>>> import numpy as np
>>> np.set_printoptions(precision=2, suppress=True, linewidth=200)
>>> rd = lambda a: np.round(a, 2) + 0
>>> arr = np.array([[0, 4], [0, 3], [5, 0], [0, 0], [0, 2], [0, 0]])
>>> Q, R = np.linalg.qr(arr)
>>> np.allclose(R.T @ R, arr.T @ arr)
True
>>> rd(R)
array([[-5.  ,  0.  ],
       [ 0.  , -5.39]])
>>> np.trace(Q @ Q.T)
np.float64(2.0)
>>> rd(Q.T @ Q)
array([[1., 0.],
       [0., 1.]])
>>> rd(Q)
array([[ 0.  , -0.74],
       [ 0.  , -0.56],
       [-1.  ,  0.  ],
       [ 0.  ,  0.  ],
       [ 0.  , -0.37],
       [ 0.  ,  0.  ]])
>>> abs(R[0, 0]), rd(np.linalg.norm(arr[:, 0]))
(np.float64(5.0), np.float64(5.0))
>>> hat = arr @ np.linalg.solve(arr.T @ arr, arr.T)
>>> np.linalg.matrix_rank(np.eye(6) - hat)
np.int64(4)
>>> rd(np.diag(hat))
array([0.55, 0.31, 1.  , 0.  , 0.14, 0.  ])
>>> np.trace(hat)
np.float64(2.0)
>>> rd(np.linalg.eigvalsh(hat))
array([0., 0., 0., 0., 1., 1.])
>>> A2 = np.c_[arr[:, :1] @ np.array([[1]]), np.array([-1, 1, 1, -2, -2, -2])]
>>> A2
array([[ 0, -1],
       [ 0,  1],
       [ 5,  1],
       [ 0, -2],
       [ 0, -2],
       [ 0, -2]])
>>> rd(np.linalg.norm(np.linalg.qr(arr)[0].T @ A2, axis=0) ** 2 / ((A2 ** 2).sum(axis=0) + 1e-12))
array([1.  , 0.12])
>>> rd(np.linalg.norm(A2 - arr @ np.linalg.lstsq(arr, A2)[0], axis=0))
array([0.  , 3.62])
>>> vec = np.array([4, 0])
>>> rhs = A2 @ vec
>>> rd(np.linalg.solve(A2.T @ A2, A2.T @ rhs))
array([4., 0.])
>>> rhs
array([ 0,  0, 20,  0,  0,  0])
>>> rd(np.linalg.pinv(A2) @ A2)
array([[1., 0.],
       [0., 1.]])
>>> rng = np.random.default_rng(47)
>>> rhs = rhs + 0.02 * rng.normal(size=6)
>>> rd(rhs)
array([-0.01,  0.  , 19.96, -0.04, -0.03, -0.02])
>>> b, *_ = np.linalg.lstsq(A2, rhs)
>>> b.round()
array([4., 0.])
>>> rd(b)
array([3.99, 0.01])
>>> F = np.diag(np.array([2, -3, -2])) + 2 * np.eye(3, k=1) + 2 * np.eye(3, k=-1)
>>> F
array([[ 2.,  2.,  0.],
       [ 2., -3.,  2.],
       [ 0.,  2., -2.]])
>>> A2 = np.array([[9, 5, 9], [-1, -8, -2], [8, -6, -8]])
>>> np.linalg.matrix_rank(np.vstack([F, A2.T]))
np.int64(3)
>>> F @ A2
array([[ 16.,  -6.,  14.],
       [ 37.,  22.,   8.],
       [-18.,  -4.,  12.]])
